% ipython --no-banner

In [1]: import numpy as np

In [2]: np.set_printoptions(precision=2, suppress=True, linewidth=100)

In [3]: data = np.loadtxt("block17.csv", delimiter=",")

In [4]: data
Out[4]: 
array([[  2.08,   3.36,  -0.75,   0.09,  -0.95,   4.6 ,  -1.31],
       [ -6.05,   3.32, -21.66,   2.01,   3.51,   8.79,  -6.57],
       [ -3.47, -18.13,  39.04,  -2.11,  -4.58, -44.05,  17.01],
       [  7.53,   3.14,   6.73,  -0.25,  -0.09,   8.48,  -1.09],
       [  0.68,   0.88,  -3.97,  -0.08,   0.44,   8.78,  -2.15],
       [  0.34,  -0.57,   0.06,  -1.55,  -1.47,  -1.74,   4.29],
       [ -0.06,  -3.2 ,  15.48,  -0.52,  -3.19,  -6.39,  -2.08],
       [  3.41,   3.2 ,   1.17,   1.2 ,   1.23,   6.55,  -7.74],
       [  3.09,  11.34, -22.93,   1.69,   3.24,  24.85, -11.75],
       [ -3.43,  -8.32,  13.46,  -0.61,  -1.33, -20.33,   5.57],
       [  1.79,   5.97,  -9.82,   0.01,  -0.49,  18.73,  -2.56],
       [  7.68,  -4.83,  28.48,  -0.86,  -1.62, -16.27,   4.44],
       [ -3.29,  -8.96,  16.45,  -0.67,  -1.85, -21.64,   7.7 ],
       [ -0.23,  -3.18,   3.43,  -1.94,  -2.5 ,  -3.68,   4.71],
       [  1.72,   9.29, -22.05,   1.15,   2.88,  13.96,  -4.87],
       [ -1.32, -11.54,  25.3 ,  -1.17,  -2.37, -16.03,   9.62],
       [ -5.77,  -6.29,   6.31,  -0.37,  -1.32, -10.07,   4.27],
       [ -9.68,  -8.63,   0.5 ,   0.53,   1.14, -19.68,   7.59],
       [  5.47,  13.41, -21.78,   1.14,   2.09,  28.02, -10.41],
       [  6.06,   4.69,   7.29,  -0.06,  -2.11,  -0.07,  -4.48],
       [  5.22,   6.36,  -3.96,   0.37,   1.4 ,   4.34,  -1.68],
       [  2.34,   4.6 ,  -8.44,  -1.44,  -0.79,  14.55,   1.68],
       [  1.91,  -1.55,   9.73,   1.85,   2.27, -13.77,   0.92]])

In [5]: M2 = data / np.linalg.norm(data, axis=1)
ValueError: operands could not be broadcast together with shapes (23,7) (23,) 


In [6]: M2 = data / np.linalg.norm(data, axis=1, keepdims=True)

In [7]: C2 = M2 @ M2.T

In [8]: round(np.degrees(np.arccos(np.clip(C2[3, 5], -1, 1))), 2)
Out[8]: np.float64(104.69)

In [9]: np.linalg.norm(M2, axis=1)
Out[9]: array([1., 1., 1., 1., 1., 1., 1., 1., 1., 1., 1., 1., 1., 1., 1., 1., 1., 1., 1., 1., 1., 1., 1.])

In [10]: print((C2 - 2 * np.eye(23)).round(6).argmax(axis=1))
[10 14 12  0 10 13 11  0 18 12  4 15  9 15  8  2  9 16  8  3  0 10  2]

In [11]: np.linalg.norm(data, axis=0)
Out[11]: array([21.24, 36.46, 77.9 ,  5.56, 10.32, 80.92, 32.04])

In [12]: round(data[22] @ data[5], 2)
Out[12]: np.float64(23.82)

In [13]: np.linalg.norm(data, axis=1).argmax()
Out[13]: np.int64(2)

In [14]: round(float(np.linalg.norm(data, 1)), 2), round(float(np.linalg.norm(data, np.inf)), 2)
Out[14]: (315.37, 128.39)

In [15]: np.round(np.linalg.norm(data, 2), 2)
Out[15]: np.float64(118.02)

In [16]: print(round(np.linalg.norm(data, "nuc"), 2))
188.83

In [17]: round(np.linalg.norm(data[22], 1), 2), round(float(np.linalg.norm(data[22], np.inf)), 2)
Out[17]: (np.float64(32.0), 13.77)

In [18]: np.linalg.norm(data, axis=2)
AxisError: axis 2 is out of bounds for array of dimension 2


In [19]: Q, evecs = np.linalg.qr(data[:, :5])[0], np.linalg.qr(data[:, 5:])[0]

In [20]: sigma = np.linalg.svd(Q.T @ evecs, compute_uv=False)

In [21]: np.degrees(np.arccos(sigma.clip(0, 1)))
Out[21]: array([12.48, 31.92])

In [22]: round(np.linalg.norm(Q @ Q.T - evecs @ evecs.T, 2), 2)
Out[22]: np.float64(1.0)

In [23]: M2 = np.c_[data[:, :4] @ np.array([[3, 5, 0, 0], [3, 4, 0, 0], [1, 5, 0, 1], [2, 3, 5, 1]]), np.array([1, -3, -2, 0, -1, 3, 1, -3, -2, -3, 0, -3, 3, 1, -2, 0, -2, 1, 2, -1, 1, -1, 0])]

In [24]: print(M2)
[[  15.75   20.36    0.45   -0.66    1.  ]
 [ -25.83 -119.24   10.05  -19.65   -3.  ]
 [ -29.98   99.    -10.55   36.93   -2.  ]
 [  38.24   83.11   -1.25    6.48    0.  ]
 [   0.55  -13.17   -0.4    -4.05   -1.  ]
 [  -3.73   -4.93   -7.75   -1.49    3.  ]
 [   4.66   62.74   -2.6    14.96    1.  ]
 [  23.4    39.3     6.      2.37   -3.  ]
 [  23.74  -48.77    8.45  -21.24   -2.  ]
 [ -23.01   15.04   -3.05   12.85   -3.  ]
 [  13.48  -16.24    0.05   -9.81    0.  ]
 [  35.31  158.9    -4.3    27.62   -3.  ]
 [ -21.64   27.95   -3.35   15.78    3.  ]
 [ -10.68   -2.54   -9.7     1.49    1.  ]
 [  13.28  -61.04    5.75  -20.9    -2.  ]
 [ -15.62   70.23   -5.85   24.13    0.  ]
 [ -30.61  -23.57   -1.85    5.94   -2.  ]
 [ -53.37  -78.83    2.65    1.03    1.  ]
 [  37.14  -24.49    5.7   -20.64    2.  ]
 [  39.42   85.33   -0.3     7.23   -1.  ]
 [  31.52   32.85    1.85   -3.59    1.  ]
 [   9.5   -16.42   -7.2    -9.88   -1.  ]
 [  14.51   57.55    9.25   11.58    0.  ]]

In [25]: np.round(np.linalg.norm(M2 - data @ np.linalg.lstsq(data, M2)[0], axis=0), 2) + 0
Out[25]: array([0.  , 0.  , 0.  , 0.  , 8.11])

In [26]: np.linalg.matrix_rank(np.c_[data, M2])
Out[26]: np.int64(8)

In [27]: print(np.linalg.matrix_rank(M2))
5

In [28]: E = np.load("test15.npy")

In [29]: E
Out[29]: 
array([[ 0.  ,  0.  ,  0.  ,  0.  ,  0.  ,  0.  ,  0.  ,  0.  ],
       [-0.94, -0.36,  0.89,  0.38,  0.09, -0.42, -0.18,  0.71],
       [ 0.54,  0.69, -0.88,  1.  , -0.92,  0.54,  0.94, -0.69],
       [-0.95, -0.27,  0.87,  0.86, -0.18, -0.38,  0.1 ,  0.69],
       [ 0.89,  0.35, -0.84,  0.  , -0.18,  0.38,  0.25, -0.64],
       [ 0.  , -0.45,  0.54, -1.  ,  0.79, -0.29, -0.81,  0.35],
       [-0.94,  0.18,  0.61,  1.  , -0.82, -0.1 ,  0.82,  0.43],
       [-1.  , -0.83,  1.  ,  0.98,  0.  , -0.91, -0.29,  1.  ],
       [-0.1 , -0.29,  0.41, -0.96,  0.56, -0.2 , -0.58,  0.25],
       [-1.  , -0.12,  0.97,  1.  , -0.85, -0.46,  0.82,  0.86],
       [ 1.  ,  0.38, -0.99, -1.  ,  0.79,  0.66, -0.73, -0.95],
       [-0.98, -0.71,  0.98, -0.95,  0.72, -0.69, -0.79,  0.91],
       [ 0.94, -0.25, -0.54, -1.  ,  0.87,  0.05, -0.87, -0.38],
       [ 0.1 ,  0.43, -0.56,  1.  , -0.76,  0.29,  0.78, -0.36]])

In [30]: x = np.array([3, 2, 0, 3, 1, 0, 2, 0])

In [31]: y = E @ x

In [32]: print(np.round(np.linalg.pinv(E) @ E, 2) + 0)
[[1. 0. 0. 0. 0. 0. 0. 0.]
 [0. 1. 0. 0. 0. 0. 0. 0.]
 [0. 0. 1. 0. 0. 0. 0. 0.]
 [0. 0. 0. 1. 0. 0. 0. 0.]
 [0. 0. 0. 0. 1. 0. 0. 0.]
 [0. 0. 0. 0. 0. 1. 0. 0.]
 [0. 0. 0. 0. 0. 0. 1. 0.]
 [0. 0. 0. 0. 0. 0. 0. 1.]]

In [33]: np.linalg.solve(E, y)
LinAlgError: Last 2 dimensions of the array must be square


In [34]: print(np.round(np.linalg.solve(E.T @ E, E.T @ y), 2) + 0)
[3. 2. 0. 3. 1. 0. 2. 0.]

In [35]: rng = np.random.default_rng(900747)

In [36]: y = y + 0.1 * rng.normal(size=14)

In [37]: y
Out[37]: 
array([ 0.04, -2.5 ,  6.77, -0.77,  3.63, -4.9 ,  1.41, -2.27, -4.49,  0.64,  0.04, -8.  , -1.74,
        4.97])

In [38]: beta, *_ = np.linalg.lstsq(E, y)

In [39]: print(np.round(E.T @ (y - E @ beta), 2) + 0)
[0. 0. 0. 0. 0. 0. 0. 0.]

In [40]: beta
Out[40]: array([ 2.6 ,  4.23,  0.32,  3.42,  4.95, -3.96,  4.98, -2.01])

In [41]: beta.round()
Out[41]: array([ 3.,  4.,  0.,  3.,  5., -4.,  5., -2.])
